$ python -q
>>> import numpy as np
>>> import numpy.linalg as la
>>> np.set_printoptions(precision=1, suppress=True, linewidth=160)
>>> def rnd(a):
...     return np.round(a, 1) + 0
... 
>>> M2 = np.array([[0.6, -0.3, 0.5],
...     [0.6, 0.3, 0.0],
...     [1.7, 0.4, 0.4],
...     [-0.2, -1.4, 0.4],
...     [0.1, 0.5, -1.3],
...     [1.0, 0.0, 1.1],
...     [-0.4, -1.2, 0.8],
...     [1.2, -0.4, -0.2]])
>>> basis = np.array([[1.8, 0.0, -1.4, 1.5, 0.5, 0.0, 0.1, 0.6, -1.0],
...     [-3.3, -2.3, -0.3, -0.9, 1.1, 1.9, -0.8, 1.6, -1.4],
...     [0.2, 1.2, 0.3, -0.2, -0.6, -0.8, 0.0, -0.8, -0.1]])
>>> feats = M2 @ basis
>>> print(rnd(feats))
[[ 2.2  1.3 -0.6  1.1 -0.3 -1.   0.3 -0.5 -0.2]
 [ 0.1 -0.7 -0.9  0.6  0.6  0.6 -0.2  0.8 -1. ]
 [ 1.8 -0.4 -2.4  2.1  1.   0.4 -0.2  1.3 -2.3]
 [ 4.3  3.7  0.8  0.9 -1.9 -3.   1.1 -2.7  2.1]
 [-1.7 -2.7 -0.7  0.   1.4  2.  -0.4  1.9 -0.7]
 [ 2.   1.3 -1.1  1.3 -0.2 -0.9  0.1 -0.3 -1.1]
 [ 3.4  3.7  1.2  0.3 -2.  -2.9  0.9 -2.8  2. ]
 [ 3.4  0.7 -1.6  2.2  0.3 -0.6  0.4  0.2 -0.6]]
>>> # rank 3
>>> left, sig, VT = la.svd(feats)
>>> evecs = VT[:(sig > 1e-8).sum()]
>>> rng = np.random.default_rng(629)
>>> vec = feats[3] + -2 * feats[0] + rng.integers(2) * np.eye(9)[5]
>>> print(rnd(vec))
[ 0.   1.1  2.  -1.3 -1.2  0.   0.5 -1.6  2.6]
>>> print(rnd(evecs.T @ evecs))
[[ 0.7  0.1 -0.2  0.3  0.  -0.1  0.1  0.   0.2]
 [ 0.1  0.5  0.   0.  -0.2 -0.3  0.  -0.3 -0.2]
 [-0.2  0.   0.3 -0.2 -0.1  0.   0.  -0.1  0.3]
 [ 0.3  0.  -0.2  0.3  0.1  0.   0.   0.1 -0.1]
 [ 0.  -0.2 -0.1  0.1  0.1  0.1  0.   0.2  0. ]
 [-0.1 -0.3  0.   0.   0.1  0.2  0.   0.2  0. ]
 [ 0.1  0.   0.   0.   0.   0.   0.1  0.   0.2]
 [ 0.  -0.3 -0.1  0.1  0.2  0.2  0.   0.2 -0.1]
 [ 0.2 -0.2  0.3 -0.1  0.   0.   0.2 -0.1  0.7]]
>>> print(la.matrix_rank(np.vstack([feats, vec])))
4
>>> arr = np.array([[0, 1, 2, 1, 4, 3, 2],
...     [2, 1, 2, 3, 4, 2, 0],
...     [3, 2, 2, 1, 4, 2, 1],
...     [1, 3, 3, 1, 6, 2, 1],
...     [1, 0, 1, 0, 2, 3, 0],
...     [3, 2, 3, 3, 6, 2, 0]])
>>> W = np.array([[0, 0, 3, -3, 1, -1],
...     [-2, 2, -3, 3, -1, -3],
...     [-1, 0, -3, 3, -2, -3],
...     [-3, 2, -3, 3, -2, -3],
...     [0, -2, 2, -2, 0, 3],
...     [2, -2, -1, 2, 3, 2],
...     [-1, -2, 1, 2, 3, -3]])
>>> c = np.array([-8, 4, 6, 1, 7, 0])
>>> H = np.maximum(arr @ W + c, 0)
>>> print(la.matrix_rank(H))
4
>>> print((H > 0).astype(int))
[[0 0 1 1 1 0]
 [0 0 0 1 1 0]
 [0 0 1 1 1 0]
 [0 0 0 1 1 0]
 [0 0 1 1 1 1]
 [0 0 1 1 1 0]]
>>> basis = np.array([[0, 3, 0], [0, 0, 1], [2, 3, 0], [2, 3, 0], [2, 2, 2], [3, 1, 0]])
>>> print((H @ basis).round(6).argmax(axis=1))
[1 1 1 1 0 1]
>>> print(W @ basis)
[[ -1   1   2]
 [-11 -11   0]
 [-13 -10  -4]
 [-13 -16  -2]
 [  9   3  -2]
 [ 14  17   4]
 [  3   9   4]]
>>> th = np.radians(90)
>>> r_ = np.eye(7)
>>> r_[3, 3] = r_[1, 1] = np.cos(th)
>>> r_[3, 1], r_[1, 3] = -np.sin(th), np.sin(th)
>>> print(rnd(r_))
[[ 1.  0.  0.  0.  0.  0.  0.]
 [ 0.  0.  0.  1.  0.  0.  0.]
 [ 0.  0.  1.  0.  0.  0.  0.]
 [ 0. -1.  0.  0.  0.  0.  0.]
 [ 0.  0.  0.  0.  1.  0.  0.]
 [ 0.  0.  0.  0.  0.  1.  0.]
 [ 0.  0.  0.  0.  0.  0.  1.]]
>>> M2 = arr @ r_.T
>>> print(np.abs(M2 - arr).max(axis=0))
[0. 2. 0. 5. 0. 0. 0.]
>>> M2 = arr + rng.integers(-2, 3, (6, 1)) @ rng.integers(-2, 3, (1, 7))
>>> print(M2)
[[ 4 -1  2 -3  8  3 -2]
 [ 4  0  2  1  6  2 -2]
 [-1  4  2  5  0  2  5]
 [ 5  1  3 -3 10  2 -3]
 [ 3 -1  1 -2  4  3 -2]
 [-1  4  3  7  2  2  4]]
>>> print(la.matrix_rank(M2 - arr, tol=1e-8))
1
>>> vec = np.array([2, -1, 0, 1, 3, -3, -2])
>>> print(np.sign((M2 @ vec).round(6)))
[ 1  1 -1  1  1 -1]
>>> print((M2 @ vec).argmax())
3
>>> print(M2 * vec)
[[  8   1   0  -3  24  -9   4]
 [  8   0   0   1  18  -6   4]
 [ -2  -4   0   5   0  -6 -10]
 [ 10  -1   0  -3  30  -6   6]
 [  6   1   0  -2  12  -9   4]
 [ -2  -4   0   7   6  -6  -8]]
>>> M2 = np.array([[2, 3, 2],
...     [2, 2, 2],
...     [3, 2, 2],
...     [0, 0, 0],
...     [1, 0, 0],
...     [0, 0, 1],
...     [2, 3, 2]])
>>> basis = np.array([[-1, 3, -2, -1, -1, -2, 0],
...     [-2, 2, -2, -3, -2, -3, -1],
...     [-1, 1, 3, 1, 3, 3, -2]])
>>> W0 = M2 @ basis + 0.3 * rng.normal(size=(7, 7))
>>> print(rnd(W0))
[[-10.   14.6  -3.8  -9.3  -1.9  -7.   -7. ]
 [ -8.4  12.   -2.   -6.2   0.1  -3.8  -5.5]
 [ -9.3  14.8  -3.8  -6.9  -1.4  -5.9  -6.1]
 [  0.   -0.2   0.    0.6  -0.1   0.   -0.3]
 [ -0.6   2.7  -1.6  -1.1  -1.4  -2.4   0.1]
 [ -1.7   1.3   3.    0.9   3.4   3.3  -1.8]
 [-10.   14.3  -4.   -8.3  -2.5  -6.9  -7.4]]
>>> T = np.stack([arr, 2 * arr, arr[::-1]])
>>> print(rnd(la.norm(T, axis=(1, 2))))
[16.1 32.2 16.1]
>>> print(la.matrix_rank(T))
[6 6 6]
>>> left, sig, VT = la.svd(arr, full_matrices=False)
>>> print((sig > 1e-8).sum())
6
>>> print(left.shape, sig.shape, VT.shape)
(6, 6) (6,) (6, 7)
>>> print(rnd(np.abs(VT[0])))
[0.3 0.3 0.4 0.3 0.7 0.3 0.1]
>>> print(rnd(left.T @ arr @ VT.T))
[[15.3  0.   0.   0.   0.   0. ]
 [ 0.   3.4  0.   0.   0.   0. ]
 [ 0.   0.   2.6  0.   0.   0. ]
 [ 0.   0.   0.   1.9  0.   0. ]
 [ 0.   0.   0.   0.   1.2  0. ]
 [ 0.   0.   0.   0.   0.   0.3]]
>>> print(rnd(sig / sig[0]))
[1.  0.2 0.2 0.1 0.1 0. ]
>>> print(rnd(sig))
[15.3  3.4  2.6  1.9  1.2  0.3]
>>> print(np.count_nonzero(arr))
36
>>> print(np.diff(arr, axis=0))
[[ 2  0  0  2  0 -1 -2]
 [ 1  1  0 -2  0  0  1]
 [-2  1  1  0  2  0  0]
 [ 0 -3 -2 -1 -4  1 -1]
 [ 2  2  2  3  4 -1  0]]
>>> print(rnd(arr.mean(axis=0)))
[1.7 1.5 2.2 1.5 4.3 2.3 0.7]
>>> print(np.abs(arr).max())
6
>>> print(arr.sum(axis=0))
[10  9 13  9 26 14  4]
>>> print(rnd(la.svd(arr, compute_uv=False)))
[15.3  3.4  2.6  1.9  1.2  0.3]
>>> print(la.matrix_rank(arr))
6
>>> M = np.array([[-4, 8, -6, -8, -6, 4, 4, -10, -8],
...     [4, -8, 6, 8, 6, -4, -4, 10, 8],
...     [0, 0, 0, 0, 0, 0, 0, 0, 0],
...     [4, -8, 6, 8, 6, -4, -4, 10, 8],
...     [-2, 4, -3, -4, -3, 2, 2, -5, -4]])
>>> print(M)
[[ -4   8  -6  -8  -6   4   4 -10  -8]
 [  4  -8   6   8   6  -4  -4  10   8]
 [  0   0   0   0   0   0   0   0   0]
 [  4  -8   6   8   6  -4  -4  10   8]
 [ -2   4  -3  -4  -3   2   2  -5  -4]]
>>> # rows 1 and 3 are equal
>>> M2 = np.array([[9, 6],
...     [5, 8],
...     [3, 1],
...     [-7, -5],
...     [-4, -4],
...     [-7, 3],
...     [9, -1],
...     [6, 7],
...     [-9, 0]])
>>> print(la.matrix_rank(M @ M2))
1
>>> print(M2.T @ M.T)
[[ 86 -86   0 -86  43]
 [ 36 -36   0 -36  18]]
>>> print(la.matrix_rank(np.vstack([M, M2.T])))
3
>>> print(M @ M2)
[[ 86  36]
 [-86 -36]
 [  0   0]
 [-86 -36]
 [ 43  18]]
>>> J = np.load("m.npy")
>>> print(J)
[[-0.6  0.3 -0.9  0.5 -0.1  0.3 -0.1 -0.5  1.   1.6]
 [-2.   4.8 -1.2 -1.9  1.3  0.  -0.7 -0.1  1.3  2.4]
 [-0.3 -2.4  0.4 -0.9 -1.6 -0.2  0.  -0.1  0.   0.7]
 [ 0.4 -2.7  0.1 -0.8  0.3 -1.8  1.7 -1.1 -1.  -0.1]
 [ 0.2 -2.1  0.4  1.4 -0.5 -0.3  0.4  0.  -1.4  0.6]
 [ 0.8 -3.3 -0.1  0.1 -2.1  1.5 -0.2 -0.4  1.5 -0.3]]
>>> print(J.ravel(order="F"))
[-0.6 -2.  -0.3  0.4  0.2  0.8  0.3  4.8 -2.4 -2.7 -2.1 -3.3 -0.9 -1.2  0.4  0.1  0.4 -0.1  0.5 -1.9 -0.9 -0.8  1.4  0.1 -0.1  1.3 -1.6  0.3 -0.5 -2.1  0.3
  0.  -0.2 -1.8 -0.3  1.5 -0.1 -0.7  0.   1.7  0.4 -0.2 -0.5 -0.1 -0.1 -1.1  0.  -0.4  1.   1.3  0.  -1.  -1.4  1.5  1.6  2.4  0.7 -0.1  0.6 -0.3]
>>> print(J.reshape(2, -1))
[[-0.6  0.3 -0.9  0.5 -0.1  0.3 -0.1 -0.5  1.   1.6 -2.   4.8 -1.2 -1.9  1.3  0.  -0.7 -0.1  1.3  2.4 -0.3 -2.4  0.4 -0.9 -1.6 -0.2  0.  -0.1  0.   0.7]
 [ 0.4 -2.7  0.1 -0.8  0.3 -1.8  1.7 -1.1 -1.  -0.1  0.2 -2.1  0.4  1.4 -0.5 -0.3  0.4  0.  -1.4  0.6  0.8 -3.3 -0.1  0.1 -2.1  1.5 -0.2 -0.4  1.5 -0.3]]
>>> print(J.reshape(-1, 2))
[[-0.6  0.3]
 [-0.9  0.5]
 [-0.1  0.3]
 [-0.1 -0.5]
 [ 1.   1.6]
 [-2.   4.8]
 [-1.2 -1.9]
 [ 1.3  0. ]
 [-0.7 -0.1]
 [ 1.3  2.4]
 [-0.3 -2.4]
 [ 0.4 -0.9]
 [-1.6 -0.2]
 [ 0.  -0.1]
 [ 0.   0.7]
 [ 0.4 -2.7]
 [ 0.1 -0.8]
 [ 0.3 -1.8]
 [ 1.7 -1.1]
 [-1.  -0.1]
 [ 0.2 -2.1]
 [ 0.4  1.4]
 [-0.5 -0.3]
 [ 0.4  0. ]
 [-1.4  0.6]
 [ 0.8 -3.3]
 [-0.1  0.1]
 [-2.1  1.5]
 [-0.2 -0.4]
 [ 1.5 -0.3]]
>>> T = J.reshape(6, 2, -1)
>>> print(np.einsum("ihd,jhd->hij", T, T).shape)
(2, 6, 6)
>>> print(rnd(T.sum(axis=1)))
[[-0.3  0.2 -1.4  1.5  1.5]
 [-2.   4.1 -1.3 -0.6  3.7]
 [-0.5 -2.4  0.3 -0.9 -0.9]
 [-1.4 -1.  -1.  -1.8  0.2]
 [-0.1 -1.7  0.4  0.   0.1]
 [ 2.3 -3.5 -0.5  1.6 -2.4]]
>>> print(T[:, 0])
[[-0.6  0.3 -0.9  0.5 -0.1]
 [-2.   4.8 -1.2 -1.9  1.3]
 [-0.3 -2.4  0.4 -0.9 -1.6]
 [ 0.4 -2.7  0.1 -0.8  0.3]
 [ 0.2 -2.1  0.4  1.4 -0.5]
 [ 0.8 -3.3 -0.1  0.1 -2.1]]
>>> print(np.swapaxes(T, 1, 2)[4])
[[ 0.2 -0.3]
 [-2.1  0.4]
 [ 0.4  0. ]
 [ 1.4 -1.4]
 [-0.5  0.6]]
>>> def softmax(z):
...     e = np.exp(z - z.max(axis=-1, keepdims=True))
...     return e / e.sum(axis=-1, keepdims=True)
... 
>>> print(rnd(softmax(10 * J[5])))
[0.  0.  0.  0.  0.  0.5 0.  0.  0.5 0. ]
>>> scores = J @ J.T / np.sqrt(10)
>>> print(rnd(softmax(scores)[5] @ J))
[ 0.8 -3.2 -0.1  0.1 -2.1  1.4 -0.2 -0.4  1.4 -0.3]
>>> print(softmax(scores).round(6).argmax(axis=1))
[1 1 5 3 4 5]
>>> K = np.cumsum(np.array([[1, 2, -4, 6, -2, 6],
...     [8, -6, 5, 1, 6, -2],
...     [-4, -8, 9, 6, 0, 8],
...     [-5, 4, 6, -8, -5, -4],
...     [-2, -1, -6, -7, -6, -8],
...     [-9, 6, 2, 7, -2, -2],
...     [6, 7, -4, -8, -4, -8],
...     [0, 7, -4, 4, -5, 5],
...     [-6, 4, -7, 2, 2, 4],
...     [-7, 2, -6, -9, 5, -9],
...     [-4, 6, -7, 9, -5, 6],
...     [-6, -1, -4, 4, -9, 4],
...     [-4, -6, -1, -7, -5, -9],
...     [5, 0, -4, 4, 6, -6],
...     [4, 4, -9, -5, 2, 3],
...     [4, 6, -2, 6, -3, 4],
...     [0, 6, -3, -1, -1, 1],
...     [-8, 1, -9, 9, 4, -8],
...     [2, 6, 5, 3, -9, 2],
...     [0, 0, 8, 3, -2, 9],
...     [8, -1, -6, 0, -4, 3],
...     [-7, 3, 6, 5, -9, 2]]), axis=0)
>>> print(K)
[[  1   2  -4   6  -2   6]
 [  9  -4   1   7   4   4]
 [  5 -12  10  13   4  12]
 [  0  -8  16   5  -1   8]
 [ -2  -9  10  -2  -7   0]
 [-11  -3  12   5  -9  -2]
 [ -5   4   8  -3 -13 -10]
 [ -5  11   4   1 -18  -5]
 [-11  15  -3   3 -16  -1]
 [-18  17  -9  -6 -11 -10]
 [-22  23 -16   3 -16  -4]
 [-28  22 -20   7 -25   0]
 [-32  16 -21   0 -30  -9]
 [-27  16 -25   4 -24 -15]
 [-23  20 -34  -1 -22 -12]
 [-19  26 -36   5 -25  -8]
 [-19  32 -39   4 -26  -7]
 [-27  33 -48  13 -22 -15]
 [-25  39 -43  16 -31 -13]
 [-25  39 -35  19 -33  -4]
 [-17  38 -41  19 -37  -1]
 [-24  41 -35  24 -46   1]]
>>> C2 = arr.T @ arr
>>> print(np.trace(C2), (arr ** 2).sum())
259 259
>>> print(np.diag(C2))
[ 24  19  31  21 124  34   6]
>>> print(C2)
[[ 24  17  23  19  46  21   4]
 [ 17  19  23  15  46  19   7]
 [ 23  23  31  22  62  29   9]
 [ 19  15  22  21  44  19   4]
 [ 46  46  62  44 124  58  18]
 [ 21  19  29  19  58  34  10]
 [  4   7   9   4  18  10   6]]
>>> print(la.matrix_rank(C2))
6
>>> print(np.allclose(C2, C2.T))
True
>>> print(rnd(la.eigvalsh(C2)[::-1]))
[235.5  11.4   6.8   3.8   1.4   0.1   0. ]
>>> print((arr @ arr.T).shape)
(6, 6)
>>> X = np.loadtxt("run0.csv", delimiter=",")
>>> print(X)
[[3.1 0.  2.  3. ]
 [1.  3.1 1.  0. ]
 [2.  0.  0.1 3. ]
 [3.  0.  2.  3.1]]
>>> left, sig, VT = la.svd(X)
>>> print(np.argmax(sig[:-1] / (sig[1:] + 1e-6)) + 1)
3
>>> M2 = left[:, :3] @ np.diag(sig[:3]) @ VT[:3]
>>> print(rnd(la.norm(X - M2, 2)), rnd(sig[3]))
0.1 0.1
>>> print(rnd(M2))
[[3.1 0.  2.  3. ]
 [1.  3.1 1.  0. ]
 [2.  0.  0.1 3. ]
 [3.  0.  2.  3.1]]
>>> print(la.matrix_rank(M2))
3
